% python3 -q
>>> import numpy as np
>>> import numpy.linalg as la
>>> np.set_printoptions(precision=1, suppress=True, linewidth=100, legacy="1.25")
>>> E = np.load("m.npy")
>>> E
array([[ 0.,  4.,  0.,  0.,  0.,  0.,  0.,  0.],
       [ 4., -2.,  4.,  0.,  0.,  0.,  0.,  0.],
       [ 0.,  4.,  2.,  4.,  0.,  0.,  0.,  0.],
       [ 0.,  0.,  4.,  0.,  4.,  0.,  0.,  0.],
       [ 0.,  0.,  0.,  4., -1.,  4.,  0.,  0.],
       [ 0.,  0.,  0.,  0.,  4.,  2.,  4.,  0.],
       [ 0.,  0.,  0.,  0.,  0.,  4., -3.,  4.],
       [ 0.,  0.,  0.,  0.,  0.,  0.,  4., -1.]])
>>> # symmetric, so the eigenvalues are real
>>> print([round(float(la.det(E[:i, :i])), 2) + 0 for i in range(1, 9)])
[0.0, -16.0, -32.0, 256.0, 256.0, -3584.0, 6656.0, 50688.0]
>>> np.all(la.eigvalsh(E) > 0)
False
>>> rng = np.random.default_rng(61)
>>> A2 = E + rng.integers(-2, 3, (8, 6)) @ rng.integers(-2, 3, (6, 8))
>>> A2
array([[ -1.,   4.,  -2.,   0.,  -1.,   0.,  -5.,   0.],
       [ -2.,  -2.,   8.,  12.,  -2.,   5.,   2.,   5.],
       [ -5.,  -7.,   6.,   0., -12.,  -3.,   6.,   5.],
       [ -5.,   0.,   2.,  -8.,   3.,   2.,  -1.,   2.],
       [ -3.,  -3.,   0.,  10.,  -7.,   2.,   7.,   1.],
       [  5.,   5.,   0.,   8.,  14.,   9.,  -2.,   1.],
       [  2.,   5.,   8.,  16.,   3.,   4.,  -9.,   2.],
       [  0.,  -8.,  -4.,  -6.,  -1.,   7.,  -4.,   7.]])
>>> A2 - E
array([[ -1.,   0.,  -2.,   0.,  -1.,   0.,  -5.,   0.],
       [ -6.,   0.,   4.,  12.,  -2.,   5.,   2.,   5.],
       [ -5., -11.,   4.,  -4., -12.,  -3.,   6.,   5.],
       [ -5.,   0.,  -2.,  -8.,  -1.,   2.,  -1.,   2.],
       [ -3.,  -3.,   0.,   6.,  -6.,  -2.,   7.,   1.],
       [  5.,   5.,   0.,   8.,  10.,   7.,  -6.,   1.],
       [  2.,   5.,   8.,  16.,   3.,   0.,  -6.,  -2.],
       [  0.,  -8.,  -4.,  -6.,  -1.,   7.,  -8.,   8.]])
>>> np.abs(A2 - E).sum(axis=1)
array([ 9., 36., 50., 21., 28., 42., 42., 42.])
>>> la.matrix_rank(A2 - E, tol=1e-8)
6
>>> np.allclose(A2, A2.T)
False
>>> print(np.sort(np.abs(la.eigvals(A2))))
[ 0.8  1.2  9.1  9.1 12.1 12.1 14.  14.5]
>>> np.allclose(A2 @ A2.T, A2.T @ A2)
False
>>> print(A2 @ A2)
[[  -4.  -20.  -18.  -42.    9.    4.   39.   -1.]
 [ -59.  -59.   56.  -98.   31.   74.  -20.   96.]
 [  22.  -37.   18. -162.    2.  -45. -105.   27.]
 [  34.  -54.  -10.   82.  -41.   12.   63.   11.]
 [   4.   52.   54.  -64.  136.   44. -121.   21.]
 [ -56.   -5.   26.  170.   30.  149.   71.   67.]
 [-139. -108.   36. -162.  -54.   53.  118.  100.]
 [  96.    6. -160. -108.  132.   54.  -47.  -25.]]
>>> A2.inv()
Traceback (most recent call last):
  File "<python-input-18>", line 1, in <module>
    A2.inv()
    ^^^^^^
AttributeError: 'numpy.ndarray' object has no attribute 'inv'
>>> (A2 + A2.T) / 2
array([[-1. ,  1. , -3.5, -2.5, -2. ,  2.5, -1.5,  0. ],
       [ 1. , -2. ,  0.5,  6. , -2.5,  5. ,  3.5, -1.5],
       [-3.5,  0.5,  6. ,  1. , -6. , -1.5,  7. ,  0.5],
       [-2.5,  6. ,  1. , -8. ,  6.5,  5. ,  7.5, -2. ],
       [-2. , -2.5, -6. ,  6.5, -7. ,  8. ,  5. ,  0. ],
       [ 2.5,  5. , -1.5,  5. ,  8. ,  9. ,  1. ,  4. ],
       [-1.5,  3.5,  7. ,  7.5,  5. ,  1. , -9. , -1. ],
       [ 0. , -1.5,  0.5, -2. ,  0. ,  4. , -1. ,  7. ]])
>>> round(np.abs(la.eigvals(A2)).max(), 1)
14.5
>>> A2 = np.array([[2, 1, 1],
...     [1, 0, 1],
...     [1, 1, 0],
...     [1, 2, 1],
...     [1, 1, 0],
...     [1, 1, 2],
...     [2, 1, 0],
...     [1, 1, 0]])
>>> A2 @ E
Traceback (most recent call last):
  File "<python-input-22>", line 1, in <module>
    A2 @ E
    ~~~^~~
ValueError: matmul: Input operand 1 has a mismatch in its core dimension 0, with gufunc signature (n?,k),(k,m?)->(n?,m?) (size 8 is different from 3)
>>> la.matrix_rank(E @ A2)
3
>>> np.einsum("ij,ij->i", E, E)
array([16., 36., 36., 32., 33., 36., 41., 17.])
>>> F = np.load("arr.npy")
>>> print(F)
[[ 1  2  3  2 -1 -2]
 [ 2  1  2  3  2 -1]
 [ 3  2  1  2  3  2]
 [ 2  3  2  1  2  3]
 [-1  2  3  2  1  2]
 [-2 -1  2  3  2  1]]
>>> W = np.array([[-2, -2, 1],
...     [-1, 0, 2],
...     [2, -1, -2],
...     [-1, -2, -1],
...     [-1, 0, 1],
...     [2, 1, 0]])
>>> coef = np.array([1, -3, 1])
>>> hid = np.maximum(F @ W + coef, 0)
>>> hid
array([[0, 0, 0],
       [0, 0, 0],
       [0, 0, 7],
       [1, 0, 6],
       [8, 0, 0],
       [7, 0, 0]])
>>> print((hid > 0).mean(axis=0))
[0.5 0.  0.3]
>>> la.matrix_rank(hid)
2
>>> C = np.array([[3, -1], [2, -1], [-2, 0]])
>>> hid @ C
array([[  0,   0],
       [  0,   0],
       [-14,   0],
       [ -9,  -1],
       [ 24,  -8],
       [ 21,  -7]])
>>> W @ C
array([[-12,   4],
       [ -7,   1],
       [  8,  -1],
       [ -5,   3],
       [ -5,   1],
       [  8,  -3]])
>>> x = np.array([2, -1, 0])
>>> (hid * x).sum(axis=1)
array([ 0,  0,  0,  2, 16, 14])
>>> la.norm(hid @ x) <= la.norm(hid, 2) * la.norm(x) + 1e-9
True
>>> hid @ x
array([ 0,  0,  0,  2, 16, 14])
>>> hid @ np.eye(3)[0]
array([0., 0., 0., 1., 8., 7.])
>>> (hid @ x).argmax()
4
>>> hid * x
array([[ 0,  0,  0],
       [ 0,  0,  0],
       [ 0,  0,  0],
       [ 2,  0,  0],
       [16,  0,  0],
       [14,  0,  0]])
>>> np.einsum("ij,j->i", hid, x)
array([ 0,  0,  0,  2, 16, 14])
>>> np.allclose(F, F.T)
True
>>> (F + F.T) / 2
array([[ 1.,  2.,  3.,  2., -1., -2.],
       [ 2.,  1.,  2.,  3.,  2., -1.],
       [ 3.,  2.,  1.,  2.,  3.,  2.],
       [ 2.,  3.,  2.,  1.,  2.,  3.],
       [-1.,  2.,  3.,  2.,  1.,  2.],
       [-2., -1.,  2.,  3.,  2.,  1.]])
>>> F @ F
array([[23, 16,  7,  8, 11,  4],
       [16, 23, 20, 15, 12, 11],
       [ 7, 20, 31, 28, 15,  8],
       [ 8, 15, 28, 31, 20,  7],
       [11, 12, 15, 20, 23, 16],
       [ 4, 11,  8,  7, 16, 23]])
>>> np.allclose(F @ F.T, F.T @ F)
True
>>> la.matrix_power(F, 4)
array([[1035, 1172, 1119, 1116, 1027,  648],
       [1172, 1675, 1880, 1815, 1504, 1027],
       [1119, 1880, 2483, 2448, 1815, 1116],
       [1116, 1815, 2448, 2483, 1880, 1119],
       [1027, 1504, 1815, 1880, 1675, 1172],
       [ 648, 1027, 1116, 1119, 1172, 1035]])
>>> la.determinant(F)
Traceback (most recent call last):
  File "<python-input-49>", line 1, in <module>
    la.determinant(F)
    ^^^^^^^^^^^^^^
AttributeError: module 'numpy.linalg' has no attribute 'determinant'
>>> print(round(np.abs(la.eigvals(F)).max(), 1))
9.8
>>> round(la.eigvalsh(F).min(), 1)
-5.0
>>> [round(float(la.det(F[:i, :i])), 2) + 0 for i in range(1, 7)]
[1.0, -3.0, 8.0, 0.0, -32.0, -48.0]
>>> feats = np.loadtxt("a.csv", delimiter=",")
>>> feats
array([[ 0.7, -0.3, -0.2, -0.3, -0.2, -0.2, -0.3, -0.3],
       [-0.3,  0.7, -0.2, -0.3, -0.2, -0.2, -0.3, -0.3],
       [-0.2, -0.2,  0.8, -0.2, -0.2, -0.2, -0.2, -0.2],
       [-0.3, -0.3, -0.2,  0.7, -0.2, -0.2, -0.3, -0.3],
       [-0.2, -0.2, -0.2, -0.2,  0.8, -0.2, -0.2, -0.2],
       [-0.2, -0.2, -0.2, -0.2, -0.2,  0.8, -0.2, -0.2],
       [-0.3, -0.3, -0.2, -0.3, -0.2, -0.2,  0.7, -0.3],
       [-0.3, -0.3, -0.2, -0.3, -0.2, -0.2, -0.3,  0.7]])
>>> # orthonormal columns
>>> A2 = la.inv(feats)
>>> la.inv(A2)
array([[ 0.7, -0.3, -0.2, -0.3, -0.2, -0.2, -0.3, -0.3],
       [-0.3,  0.7, -0.2, -0.3, -0.2, -0.2, -0.3, -0.3],
       [-0.2, -0.2,  0.8, -0.2, -0.2, -0.2, -0.2, -0.2],
       [-0.3, -0.3, -0.2,  0.7, -0.2, -0.2, -0.3, -0.3],
       [-0.2, -0.2, -0.2, -0.2,  0.8, -0.2, -0.2, -0.2],
       [-0.2, -0.2, -0.2, -0.2, -0.2,  0.8, -0.2, -0.2],
       [-0.3, -0.3, -0.2, -0.3, -0.2, -0.2,  0.7, -0.3],
       [-0.3, -0.3, -0.2, -0.3, -0.2, -0.2, -0.3,  0.7]])
>>> (np.abs(A2) > 1e-9).astype(int)
array([[1, 1, 1, 1, 1, 1, 1, 1],
       [1, 1, 1, 1, 1, 1, 1, 1],
       [1, 1, 1, 1, 1, 1, 1, 1],
       [1, 1, 1, 1, 1, 1, 1, 1],
       [1, 1, 1, 1, 1, 1, 1, 1],
       [1, 1, 1, 1, 1, 1, 1, 1],
       [1, 1, 1, 1, 1, 1, 1, 1],
       [1, 1, 1, 1, 1, 1, 1, 1]])
>>> A2
array([[ 0.7, -0.3, -0.2, -0.3, -0.2, -0.2, -0.3, -0.3],
       [-0.3,  0.7, -0.2, -0.3, -0.2, -0.2, -0.3, -0.3],
       [-0.2, -0.2,  0.8, -0.2, -0.2, -0.2, -0.2, -0.2],
       [-0.3, -0.3, -0.2,  0.7, -0.2, -0.2, -0.3, -0.3],
       [-0.2, -0.2, -0.2, -0.2,  0.8, -0.2, -0.2, -0.2],
       [-0.2, -0.2, -0.2, -0.2, -0.2,  0.8, -0.2, -0.2],
       [-0.3, -0.3, -0.2, -0.3, -0.2, -0.2,  0.7, -0.3],
       [-0.3, -0.3, -0.2, -0.3, -0.2, -0.2, -0.3,  0.7]])
>>> round(la.slogdet(feats)[0], 1)
-1.0
>>> round(la.det(feats) * la.det(A2), 1)
1.0
>>> print(np.allclose(A2, feats.T))
True
>>> print(np.round(np.diff(A2, axis=0), 1) + 0)
[[-1.   1.   0.   0.   0.   0.   0.   0. ]
 [ 0.1 -0.9  1.1  0.1  0.1  0.1  0.1  0.1]
 [-0.1 -0.1 -1.1  0.9 -0.1 -0.1 -0.1 -0.1]
 [ 0.1  0.1  0.1 -0.9  1.1  0.1  0.1  0.1]
 [ 0.   0.   0.   0.  -1.   1.   0.   0. ]
 [-0.1 -0.1 -0.1 -0.1 -0.1 -1.1  0.9 -0.1]
 [ 0.   0.   0.   0.   0.   0.  -1.   1. ]]
>>> la.svd(A2, compute_uv=False)
array([1., 1., 1., 1., 1., 1., 1., 1.])
>>> A2.sum(axis=1)
array([-1.2, -1.2, -0.6, -1.2, -0.6, -0.6, -1.2, -1.2])
>>> np.round(A2 - A2[0], 1) + 0
array([[ 0. ,  0. ,  0. ,  0. ,  0. ,  0. ,  0. ,  0. ],
       [-1. ,  1. ,  0. ,  0. ,  0. ,  0. ,  0. ,  0. ],
       [-0.9,  0.1,  1.1,  0.1,  0.1,  0.1,  0.1,  0.1],
       [-1. ,  0. ,  0. ,  1. ,  0. ,  0. ,  0. ,  0. ],
       [-0.9,  0.1,  0.1,  0.1,  1.1,  0.1,  0.1,  0.1],
       [-0.9,  0.1,  0.1,  0.1,  0.1,  1.1,  0.1,  0.1],
       [-1. ,  0. ,  0. ,  0. ,  0. ,  0. ,  1. ,  0. ],
       [-1. ,  0. ,  0. ,  0. ,  0. ,  0. ,  0. ,  1. ]])
>>> blk = np.stack([E, 2 * E, E[::-1]])
>>> (blk @ E.T).shape
(3, 8, 8)
>>> print(la.norm(blk, axis=(1, 2)))
[15.7 31.4 15.7]
>>> print(blk.shape)
(3, 8, 8)
>>> feats.reshape(-1, 2)
array([[ 0.7, -0.3],
       [-0.2, -0.3],
       [-0.2, -0.2],
       [-0.3, -0.3],
       [-0.3,  0.7],
       [-0.2, -0.3],
       [-0.2, -0.2],
       [-0.3, -0.3],
       [-0.2, -0.2],
       [ 0.8, -0.2],
       [-0.2, -0.2],
       [-0.2, -0.2],
       [-0.3, -0.3],
       [-0.2,  0.7],
       [-0.2, -0.2],
       [-0.3, -0.3],
       [-0.2, -0.2],
       [-0.2, -0.2],
       [ 0.8, -0.2],
       [-0.2, -0.2],
       [-0.2, -0.2],
       [-0.2, -0.2],
       [-0.2,  0.8],
       [-0.2, -0.2],
       [-0.3, -0.3],
       [-0.2, -0.3],
       [-0.2, -0.2],
       [ 0.7, -0.3],
       [-0.3, -0.3],
       [-0.2, -0.3],
       [-0.2, -0.2],
       [-0.3,  0.7]])
>>> feats.reshape(2, -1)
array([[ 0.7, -0.3, -0.2, -0.3, -0.2, -0.2, -0.3, -0.3, -0.3,  0.7, -0.2, -0.3, -0.2, -0.2, -0.3,
        -0.3, -0.2, -0.2,  0.8, -0.2, -0.2, -0.2, -0.2, -0.2, -0.3, -0.3, -0.2,  0.7, -0.2, -0.2,
        -0.3, -0.3],
       [-0.2, -0.2, -0.2, -0.2,  0.8, -0.2, -0.2, -0.2, -0.2, -0.2, -0.2, -0.2, -0.2,  0.8, -0.2,
        -0.2, -0.3, -0.3, -0.2, -0.3, -0.2, -0.2,  0.7, -0.3, -0.3, -0.3, -0.2, -0.3, -0.2, -0.2,
        -0.3,  0.7]])
>>> blk = feats.reshape(8, 2, -1)
>>> print(blk.transpose(1, 0, 2))
[[[ 0.7 -0.3 -0.2 -0.3]
  [-0.3  0.7 -0.2 -0.3]
  [-0.2 -0.2  0.8 -0.2]
  [-0.3 -0.3 -0.2  0.7]
  [-0.2 -0.2 -0.2 -0.2]
  [-0.2 -0.2 -0.2 -0.2]
  [-0.3 -0.3 -0.2 -0.3]
  [-0.3 -0.3 -0.2 -0.3]]

 [[-0.2 -0.2 -0.3 -0.3]
  [-0.2 -0.2 -0.3 -0.3]
  [-0.2 -0.2 -0.2 -0.2]
  [-0.2 -0.2 -0.3 -0.3]
  [ 0.8 -0.2 -0.2 -0.2]
  [-0.2  0.8 -0.2 -0.2]
  [-0.2 -0.2  0.7 -0.3]
  [-0.2 -0.2 -0.3  0.7]]]
>>> np.einsum("ihd,ihd->ih", blk, blk)
array([[0.7, 0.3],
       [0.7, 0.3],
       [0.9, 0.1],
       [0.7, 0.3],
       [0.2, 0.8],
       [0.2, 0.8],
       [0.3, 0.7],
       [0.3, 0.7]])
